$ python -q
>>> import numpy as np
>>> from numpy import linalg as LA
>>> np.set_printoptions(precision=2, suppress=True, linewidth=140, sign=" ")
>>> K = np.load("layer6.npy")
>>> print(K)
[[ 3.  1.  0.  0.  0.  0.]
 [ 0.  3.  1.  0.  0.  0.]
 [ 0.  0.  3.  1.  0.  0.]
 [ 0.  0.  0.  3.  1.  0.]
 [ 0.  0.  0.  0.  3.  1.]
 [ 0.  0.  0.  0.  0.  3.]]
>>> # triangular, det is the product of the diagonal
>>> rng = np.random.default_rng(42927)
>>> A2 = K + rng.integers(-2, 3, (6, 4)) @ rng.integers(-2, 3, (4, 6))
>>> print(A2)
[[ 7. -5. -4. -2.  4.  6.]
 [ 4. -5.  0. -1. -2.  4.]
 [-2.  3. -4.  0.  8. -1.]
 [ 6.  0.  2.  5. -5.  0.]
 [ 1.  2.  9.  1. -2.  3.]
 [-5.  5. -3.  1.  1. -4.]]
>>> print(np.abs(A2 - K).sum(axis=1))
[ 26.  20.  22.  16.  20.  22.]
>>> print(A2 - K)
[[ 4. -6. -4. -2.  4.  6.]
 [ 4. -8. -1. -1. -2.  4.]
 [-2.  3. -7. -1.  8. -1.]
 [ 6.  0.  2.  2. -6.  0.]
 [ 1.  2.  9.  1. -5.  2.]
 [-5.  5. -3.  1.  1. -7.]]
>>> A2 = K / np.sqrt((K ** 2).mean(axis=1, keepdims=True))
>>> print(LA.matrix_rank(K - K.mean(axis=1, keepdims=True)))
5
>>> print(A2[1])
[ 0.    2.32  0.77  0.    0.    0.  ]
>>> r0 = np.array([-2, 2, 1, 3, 0, 3])
>>> A2 = K + np.outer(r0, np.eye(6)[1])
>>> print(LA.matrix_rank(A2 - K))
1
>>> print(A2)
[[ 3. -1.  0.  0.  0.  0.]
 [ 0.  5.  1.  0.  0.  0.]
 [ 0.  1.  3.  1.  0.  0.]
 [ 0.  3.  0.  3.  1.  0.]
 [ 0.  0.  0.  0.  3.  1.]
 [ 0.  3.  0.  0.  0.  3.]]
>>> print(LA.matrix_rank(LA.inv(A2) - LA.inv(K), tol=1e-8))
1
